% python3 -q
>>> import numpy as np
>>> import numpy.linalg as la
>>> np.set_printoptions(precision=2, suppress=True, linewidth=200, floatmode="fixed")
>>> E = np.load("arr.npy")
>>> print(E)
[[0 1 0]
 [0 0 1]
 [1 0 0]]
>>> vec = np.array([1, -3, -1])
>>> print(la.norm(E @ vec) <= la.norm(E, 2) * la.norm(vec) + 1e-9)
True
>>> print(E * vec)
[[ 0 -3  0]
 [ 0  0 -1]
 [ 1  0  0]]
>>> print(E @ np.eye(3)[0])
[0.00 0.00 1.00]
>>> print(np.einsum("ij,j->i", E, vec))
[-3 -1  1]
>>> print(E @ vec)
[-3 -1  1]
>>> print(E @ np.ones(3))
[1.00 1.00 1.00]
>>> print(E[:, 1] @ E[:, 0])
0
>>> print(la.norm(E, axis=0))
[1.00 1.00 1.00]
>>> print(E.T @ E)
[[1 0 0]
 [0 1 0]
 [0 0 1]]
>>> print(la.svd(E, compute_uv=False))
[1.00 1.00 1.00]
>>> print(np.allclose(E, E.T))
False
>>> print(np.allclose(E @ E.T, E.T @ E))
True
>>> print(np.trace(E))
0
>>> print(la.matrix_power(E, 2))
[[0 0 1]
 [1 0 0]
 [0 1 0]]
>>> print(round(np.abs(la.eigvals(E)).max(), 2))
1.0
>>> M2 = np.array([[1, 3], [1, 2], [3, 2]])
>>> print(np.einsum("ik,kj->ij", E, M2))
[[1 2]
 [3 2]
 [1 3]]
>>> print(la.matrix_rank(np.vstack([E, M2.T])))
3
>>> print(np.vstack([E, M2.T]).shape)
(5, 3)
>>> print(M2.T @ E.T)
[[1 3 1]
 [2 2 3]]
>>> print(np.einsum("ik,kj->ji", E, M2))
[[1 3 1]
 [2 2 3]]
>>> vec = np.array([3, -2, -2])
>>> print(la.inv(E))
[[0.00 0.00 1.00]
 [1.00 0.00 0.00]
 [0.00 1.00 0.00]]
>>> print(3 - la.matrix_rank(E - np.eye(3), tol=1e-8))
1
>>> arr = np.load("x.npy")
>>> print(arr)
[[  0.03   0.00  -0.01   0.04  -0.04  -0.12   0.05  -0.01   0.09]
 [  2.01   7.00   4.00  -0.99  -0.41   1.99   0.04   1.04  -4.02]
 [  1.56   5.59   3.24  -0.80  -0.34   1.58  -0.05   0.84  -3.14]
 [  0.75   2.72   1.55  -0.33  -0.19   0.80  -0.01   0.38  -1.63]
 [ -1.17  -4.17  -2.46   0.60   0.27  -1.19   0.01  -0.59   2.41]
 [ -1.58  -5.57  -3.19   0.79   0.41  -1.61  -0.04  -0.77   3.10]
 [ -0.82  -2.82  -1.64   0.43   0.19  -0.81   0.01  -0.34   1.66]
 [ -1.61  -5.51  -3.18   0.86   0.44  -1.60  -0.08  -0.72   3.19]
 [  1.16   4.10   2.44  -0.58  -0.28   1.23   0.03   0.62  -2.33]
 [ -1.99  -7.02  -4.06   0.91   0.59  -2.04   0.12  -0.95   3.98]
 [  0.40   1.45   0.83  -0.20  -0.03   0.37  -0.04   0.17  -0.86]
 [ -0.01  -0.10  -0.02   0.03  -0.02  -0.04   0.12   0.03   0.00]
 [ -2.33  -8.44  -4.80   1.23   0.59  -2.42   0.05  -1.13   4.76]
 [ -1.57  -5.62  -3.22   0.80   0.36  -1.66   0.04  -0.85   3.18]
 [ -2.81  -9.78  -5.57   1.40   0.75  -2.87  -0.05  -1.38   5.63]
 [  3.28  11.21   6.38  -1.60  -0.80   3.15   0.04   1.65  -6.41]
 [  0.05  -0.03  -0.01  -0.05   0.01   0.01   0.03   0.02   0.05]
 [ -2.90  -9.75  -5.64   1.38   0.67  -2.74   0.04  -1.43   5.54]
 [ -1.13  -4.08  -2.39   0.57   0.32  -1.17  -0.05  -0.64   2.45]
 [  0.87   2.87   1.54  -0.32  -0.22   0.81   0.03   0.39  -1.63]
 [  1.53   5.64   3.20  -0.76  -0.43   1.56  -0.01   0.76  -3.20]
 [  0.82   2.73   1.64  -0.34  -0.19   0.80  -0.03   0.52  -1.63]
 [  0.07  -0.01   0.00   0.00   0.07   0.05   0.07   0.03  -0.02]
 [  1.95   6.95   4.00  -1.09  -0.41   2.03  -0.06   0.96  -4.04]
 [  0.39   1.31   0.78  -0.20  -0.16   0.40  -0.07   0.22  -0.81]
 [  0.10  -0.04   0.00   0.02   0.01  -0.02  -0.02   0.00   0.01]
 [ -3.58 -12.55  -7.15   1.80   0.82  -3.55   0.04  -1.84   7.13]
 [  0.41   1.24   0.81  -0.09  -0.21   0.42   0.07   0.22  -0.83]
 [ -0.34  -1.33  -0.80   0.23   0.07  -0.43  -0.03  -0.14   0.79]
 [ -2.32  -8.42  -4.76   1.18   0.54  -2.41  -0.01  -1.24   4.77]
 [ -0.84  -2.78  -1.63   0.41   0.26  -0.80  -0.08  -0.41   1.53]
 [ -3.56 -12.60  -7.21   1.87   0.86  -3.56  -0.06  -1.81   7.23]
 [  2.05   6.92   4.04  -0.99  -0.54   2.02  -0.04   1.05  -4.02]
 [  3.16  11.22   6.36  -1.58  -0.79   3.26  -0.06   1.62  -6.33]
 [ -1.18  -4.25  -2.40   0.66   0.31  -1.19   0.02  -0.53   2.39]
 [ -0.44  -1.49  -0.77   0.22   0.02  -0.33  -0.02  -0.24   0.72]
 [ -0.35  -1.44  -0.87   0.13   0.19  -0.38   0.06  -0.14   0.76]
 [  1.66   5.63   3.19  -0.76  -0.42   1.62   0.03   0.72  -3.17]
 [  2.40   8.38   4.69  -1.20  -0.65   2.45   0.00   1.21  -4.81]]
>>> Xc = (arr - arr.mean(axis=0)) / arr.std(axis=0)
>>> print(Xc.std(axis=0))
[1.00 1.00 1.00 1.00 1.00 1.00 1.00 1.00 1.00]
>>> c = la.lstsq(np.delete(Xc, 7, axis=1), Xc[:, 7])[0]
>>> print(round(1 - np.var(Xc[:, 7] - np.delete(Xc, 7, axis=1) @ c), 2))
1.0
>>> D = la.norm(arr[:, None] - arr[None], axis=-1)
>>> print(np.unravel_index(D.round(6).argmax(), D.shape))
(np.int64(15), np.int64(31))
>>> print(D[:5, :5])
[[ 0.00  9.63  7.68  3.80  5.67]
 [ 9.63  0.00  1.95  5.83 15.29]
 [ 7.68  1.95  0.00  3.89 13.34]
 [ 3.80  5.83  3.89  0.00  9.46]
 [ 5.67 15.29 13.34  9.46  0.00]]
>>> print(la.matrix_rank(D ** 2))
11
